$ python3 -q
>>> import numpy as np
>>> np.set_printoptions(precision=1, suppress=True, linewidth=160, legacy="1.25")
>>> rd = lambda a: np.round(a, 1) + 0
>>> E = np.array([[5.0, 1.0, 1.0, 1.0],
...     [1.0, 5.0, 1.0, 1.0],
...     [1.0, 1.0, 5.0, 1.0],
...     [1.0, 1.0, 1.0, 5.0]])
>>> np.einsum("ii->", E)
20.0
>>> rd(np.poly(E))
array([   1.,  -20.,  144., -448.,  512.])
>>> O, vecs = np.linalg.qr(E[:, :3])[0], np.linalg.qr(E[:, 3:])[0]
>>> sigma = np.linalg.svd(O.T @ vecs, compute_uv=False)
>>> (sigma > 0.9).sum()
0
>>> r0 = np.array([3, -1, -2, -3])
>>> out = E + np.outer(r0, np.eye(4)[1])
>>> np.linalg.matrix_rank(np.linalg.inv(out) - np.linalg.inv(E), tol=1e-8)
1
>>> m1 = np.loadtxt("data.csv", delimiter=",")
>>> rd(m1)
array([[-0.9,  1. ,  0.3,  1.1, -0.9],
       [-1.4,  2.1, -0.6, -1.7, -2.2],
       [ 0.2, -1.6, -1.8,  1.3,  1.8],
       [ 0.6,  1.2,  0.8,  0.3, -1.3],
       [ 0.7, -0.3,  0.7,  0.7,  0.2],
       [ 0.6, -0.1,  1.4,  1.2,  0.1],
       [-1.2,  0.5, -0.1,  1.3, -0.5],
       [ 1.9, -1.1,  0.6,  0.4,  1.2],
       [-0.5, -2.9, -2.3,  0.1,  2.7],
       [-0.7,  0.4,  2.1,  0.3, -0.3],
       [-0.1, -0.1,  0.7, -2.1,  0.2],
       [ 0.9,  0.5, -1.9,  0.4, -0.5],
       [ 1.3, -1. ,  0.8,  0.6,  1. ],
       [ 0.1, -1.4,  0.1,  2. ,  1.3],
       [ 0.1, -0.6,  0.1,  0.6,  0.6],
       [-0.4, -1.1,  0.7,  1. ,  1.1],
       [ 1.2,  1.2,  1.4, -1.8, -1. ],
       [-1. , -0.6,  1.2, -0.3,  0.6],
       [ 0.7,  0.3,  1.3,  0.8, -0.2],
       [ 1.3,  1. , -0.8,  1.3, -1. ],
       [-2. , -0.1, -0.4,  0.5,  0.4],
       [-0.2,  0.3, -0.3,  1.5, -0.4],
       [-0.5, -0.4, -0.2, -0.9,  0.4],
       [-1.6,  0.2, -1. ,  0. , -0.1],
       [ 1.4,  0.4,  0.4,  0.6, -0.5],
       [ 1.4, -1.2,  1.5, -0.8,  1.1],
       [ 0. , -0.2,  0.9,  1.3,  0.5],
       [ 0.7, -1.3,  0.9,  1.1,  1.3]])
>>> rd(m1[6] @ m1[10])
-2.8
>>> rd(np.linalg.norm(m1[6] - m1[10]))
3.8
>>> rd(np.linalg.norm(m1[6], 1)), rd(np.linalg.norm(m1[6], np.inf))
(3.6, 1.3)
>>> rd(np.linalg.norm(m1, 1)), rd(np.linalg.norm(m1, np.inf))
(26.0, 8.5)
>>> rd(np.linalg.norm(m1, axis=0))
array([5.3, 5.6, 5.8, 5.7, 5.5])
>>> rd(np.linalg.norm(m1, "nuc"))
24.8
>>> O, vecs = np.linalg.qr(m1[:, :2])[0], np.linalg.qr(m1[:, 2:])[0]
>>> sigma = np.linalg.svd(O.T @ vecs, compute_uv=False)
>>> (sigma > 0.9).sum()
1
>>> rd(sigma)
array([1. , 0.3])
>>> rd(np.linalg.norm(O @ O.T - vecs @ vecs.T, 2))
1.0
>>> data = np.load("layer14.npy")
>>> data
array([[0, 0, 0],
       [0, 0, 0],
       [0, 5, 6],
       [0, 1, 2],
       [0, 0, 0],
       [0, 3, 4],
       [0, 0, 0],
       [0, 0, 0],
       [0, 3, 4],
       [0, 3, 4],
       [0, 1, 2],
       [0, 0, 0],
       [0, 0, 0],
       [0, 1, 2],
       [0, 0, 0],
       [0, 5, 6],
       [0, 3, 4],
       [0, 5, 6],
       [0, 3, 4],
       [0, 5, 6],
       [0, 3, 4],
       [0, 5, 6],
       [0, 3, 4],
       [0, 5, 6],
       [0, 0, 0]])
>>> r = np.linalg.matrix_rank(data)
>>> r
2
>>> N = np.linalg.svd(data)[2][r:].T
>>> N.shape
(3, 1)
>>> [int(np.linalg.matrix_rank(data[:, :j + 1])) for j in range(3)]
[0, 1, 2]
>>> np.allclose(data @ N, 0)
True
>>> [int(np.linalg.matrix_rank(data[:i])) for i in range(1, len(data) + 1)]
[0, 0, 1, 2, 2, 2, 2, 2, 2, 2, 2, 2, 2, 2, 2, 2, 2, 2, 2, 2, 2, 2, 2, 2, 2]
>>> [int(np.linalg.matrix_rank(np.delete(data, i, axis=0))) for i in range(25)]
[2, 2, 2, 2, 2, 2, 2, 2, 2, 2, 2, 2, 2, 2, 2, 2, 2, 2, 2, 2, 2, 2, 2, 2, 2]
>>> out = np.array([[1, -1, 0], [1, -3, 3], [-3, 0, 3]])
>>> np.vstack([data, out.T]).shape
(28, 3)
>>> np.einsum("ik,kj->ij", data, out)
array([[  0,   0,   0],
       [  0,   0,   0],
       [-13, -15,  33],
       [ -5,  -3,   9],
       [  0,   0,   0],
       [ -9,  -9,  21],
       [  0,   0,   0],
       [  0,   0,   0],
       [ -9,  -9,  21],
       [ -9,  -9,  21],
       [ -5,  -3,   9],
       [  0,   0,   0],
       [  0,   0,   0],
       [ -5,  -3,   9],
       [  0,   0,   0],
       [-13, -15,  33],
       [ -9,  -9,  21],
       [-13, -15,  33],
       [ -9,  -9,  21],
       [-13, -15,  33],
       [ -9,  -9,  21],
       [-13, -15,  33],
       [ -9,  -9,  21],
       [-13, -15,  33],
       [  0,   0,   0]])
>>> np.linalg.matrix_rank(data @ out)
2
>>> feats = np.loadtxt("test11.csv", delimiter=",")
>>> rd(feats)
array([[-13.2,  -9.5,  -3.2,   0.2,   8.8],
       [-11.1,  -7.5,  -2.5,   0.3,   7.8],
       [ -8.6,  -5.3,  -1.8,   0.4,   6.5],
       [ -5.3,  -2.5,  -0.8,   0.3,   4.6],
       [ -4. ,  -1.4,  -0.5,   0.3,   3.7],
       [ -3.3,  -0.9,  -0.3,   0.2,   3.2],
       [ -2.5,  -0.3,  -0.1,   0.1,   2.5],
       [ -1.4,   0.3,   0.1,  -0.1,   1.3],
       [ -0.9,   0.4,   0.1,  -0.3,   0.7],
       [ -0.5,   0.2,   0.1,  -0.4,   0. ],
       [ -0.4,   0.2,   0.1,  -0.4,   0. ],
       [  0. ,   0. ,   0. ,   0. ,   0. ],
       [  0.8,   0.3,   0.1,   0.7,   0.5],
       [  4.9,   3.3,   1.1,   3.9,   2.7],
       [  4.9,   3.4,   1.1,   3.9,   2.7],
       [  6.6,   4.8,   1.6,   5.1,   3.4],
       [  8.3,   6.2,   2.1,   6.2,   4.1],
       [ 11.6,   9.2,   3.1,   8.2,   5.4],
       [ 11.7,   9.3,   3.1,   8.3,   5.5],
       [ 13.1,  10.6,   3.5,   9.2,   5.9],
       [ 14.2,  11.6,   3.9,   9.8,   6.3],
       [ 16.9,  14.1,   4.7,  11.4,   7.3],
       [ 25.1,  21.8,   7.3,  16.1,   9.9],
       [ 27.5,  24. ,   8. ,  17.3,  10.6],
       [ 39.6,  35.7,  11.9,  23.8,  13.9]])
>>> out = feats / np.sqrt((feats ** 2).mean(axis=1, keepdims=True))
>>> np.linalg.matrix_rank(feats - feats.mean(axis=1, keepdims=True))
3
>>> rd(np.linalg.norm(out, axis=1))
array([2.2, 2.2, 2.2, 2.2, 2.2, 2.2, 2.2, 2.2, 2.2, 2.2, 2.2, 2.2, 2.2, 2.2, 2.2, 2.2, 2.2, 2.2, 2.2, 2.2, 2.2, 2.2, 2.2, 2.2, 2.2])
>>> np.linalg.matrix_rank(out) == np.linalg.matrix_rank(feats)
True
>>> basis = feats[[23, 1]].astype(float)
>>> for _ in range(5):
...     idx = np.linalg.norm(feats[:, None] - basis, axis=-1).argmin(axis=1)
...     basis = np.array([feats[idx == j].mean(axis=0) for j in range(2)])
... 
>>> idx
array([1, 1, 1, 1, 1, 1, 1, 1, 1, 1, 1, 1, 1, 1, 1, 1, 1, 0, 0, 0, 0, 0, 0, 0, 0])
>>> np.abs(basis[1] - basis[0]).argmax()
0
>>> rd(basis)
array([[20. , 17. ,  5.7, 13. ,  8.1],
       [-1.5, -0.5, -0.2,  1.2,  3.1]])
>>> out = basis / np.linalg.norm(basis, axis=1, keepdims=True)
>>> gram = out @ out.T
>>> np.argwhere(np.triu(np.abs(gram) > 0.95, 1))
array([], shape=(0, 2), dtype=int64)
>>> rd(np.degrees(np.arccos(np.clip(gram[0, 1], -1, 1))))
89.4
>>> (gram - 2 * np.eye(2)).round(6).argmax(axis=1)
array([1, 0])
>>> rd(gram)
array([[1., 0.],
       [0., 1.]])
>>> sigma = 20 * 0.7 ** np.arange(5)
>>> rng = np.random.default_rng(1140)
>>> W0 = rng.normal(size=(11, 5)) * rng.permutation(sigma)
>>> rd(W0)
array([[  1.4,   1.3,  49.5,  -1.2,  -9.1],
       [-13.4,   6. ,   3.3,  11.1,   3.4],
       [ -9.7,  -5.4,  18.4,  -7.6,  -7.4],
       [  2.8,   5.6,   0.4, -14.3,  -0.4],
       [ -0.5,  12.2,   8.2,   9.4,  14.4],
       [ 19.9,   8.5, -51.8,   5.7,  21.3],
       [-21.5,   0.8,   2.4,   6.9,  12.3],
       [ -4.9,  -5.6, -20.9,   9.4, -10.8],
       [  5.5,  -9.3, -15.9,  -3.6,  18.6],
       [-44.8,  -1.6,  -5.6,   2. ,   1.3],
       [ -5.7,   1.3, -15.3,   8.6,  18. ]])
>>> vec = np.array([4, 0, 0, 3, 0])
>>> rhs = W0 @ vec
>>> rd(rhs)
array([   2. ,  -20.3,  -61.7,  -31.8,   26.5,   96.9,  -65.4,    8.4,   11. , -173.1,    2.8])
>>> rd(np.linalg.pinv(W0) @ W0)
array([[1., 0., 0., 0., 0.],
       [0., 1., 0., 0., 0.],
       [0., 0., 1., 0., 0.],
       [0., 0., 0., 1., 0.],
       [0., 0., 0., 0., 1.]])
>>> rd(np.linalg.solve(W0.T @ W0, W0.T @ rhs))
array([4., 0., 0., 3., 0.])
>>> rhs = rhs + 0.1 * rng.normal(size=11)
>>> rd(rhs)
array([   1.9,  -20.3,  -61.6,  -31.9,   26.4,   96.8,  -65.4,    8.4,   10.8, -173.2,    2.7])
>>> beta, *_ = np.linalg.lstsq(W0, rhs)
>>> rd(beta)
array([4., 0., 0., 3., 0.])
>>> rd(np.linalg.norm(rhs - W0 @ beta))
0.2
>>> [round(float(np.linalg.norm(np.linalg.solve(W0.T @ W0 + lam * np.eye(5), W0.T @ rhs))), 2) for lam in (0, 1, 10, 100)]
[5.0, 4.99, 4.94, 4.5]
>>> U, sigma, Vt = np.linalg.svd(data)
>>> vecs = Vt[:(sigma > 1e-8).sum()]
>>> vec = data[10] + 2 * data[4] + rng.integers(2) * np.eye(3)[1]
>>> vec
array([0., 2., 2.])
>>> np.diag(vecs.T @ vecs)
array([0., 1., 1.])
>>> np.allclose(vecs.T @ vecs @ vec, vec)
True
>>> rd(vecs.T @ vecs)
array([[0., 0., 0.],
       [0., 1., 0.],
       [0., 0., 1.]])
>>> Xc = W0 - W0.mean(axis=0)
>>> vecs = np.linalg.svd(Xc)[2][:2]
>>> out = Xc - Xc @ vecs.T @ vecs
>>> rd(np.cov(Xc @ vecs.T, rowvar=False))
array([[734.4,   0. ],
       [  0. , 257.5]])
>>> np.linalg.norm(out, axis=1).round(6).argmax()
7
>>> rd((Xc @ vecs.T).std(axis=0))
array([25.8, 15.3])
>>> basis = W0[[3, 10]].astype(float)
>>> for _ in range(3):
...     idx = np.linalg.norm(W0[:, None] - basis, axis=-1).argmin(axis=1)
...     basis = np.array([W0[idx == j].mean(axis=0) for j in range(2)])
... 
>>> idx
array([0, 1, 0, 0, 1, 1, 1, 1, 1, 1, 1])
>>> np.abs(basis[1] - basis[0]).argmax()
2
>>> np.bincount(idx)
array([3, 8])
>>> rd(basis[1] - basis[0])
array([ -6.3,   1. , -34.7,  13.9,  15.4])
>>> gram = np.cov(W0, rowvar=False)
>>> rd(np.corrcoef(W0.T))
array([[ 1. ,  0.2, -0.3, -0.1,  0.3],
       [ 0.2,  1. ,  0. ,  0.3,  0.3],
       [-0.3,  0. ,  1. , -0.3, -0.6],
       [-0.1,  0.3, -0.3,  1. ,  0.3],
       [ 0.3,  0.3, -0.6,  0.3,  1. ]])
>>> rd(gram)
array([[ 277.8,   26.4, -106.2,  -18.8,   55.7],
       [  26.4,   42.4,   -6.5,   15.1,   24.5],
       [-106.2,   -6.5,  644.1,  -58.7, -173.1],
       [ -18.8,   15.1,  -58.7,   67.1,   29.4],
       [  55.7,   24.5, -173.1,   29.4,  140.3]])
>>> rd(np.linalg.eigvalsh(gram)[::-1])
array([734.4, 257.5,  99.5,  52.9,  27.3])
>>> rd(np.polyfit(W0[:, 1], W0[:, 3], 1))
array([0.4, 1.9])
>>> gram.shape
(5, 5)
>>> rd(np.median(W0, axis=0))
array([-4.9,  1.3,  0.4,  5.7,  3.4])
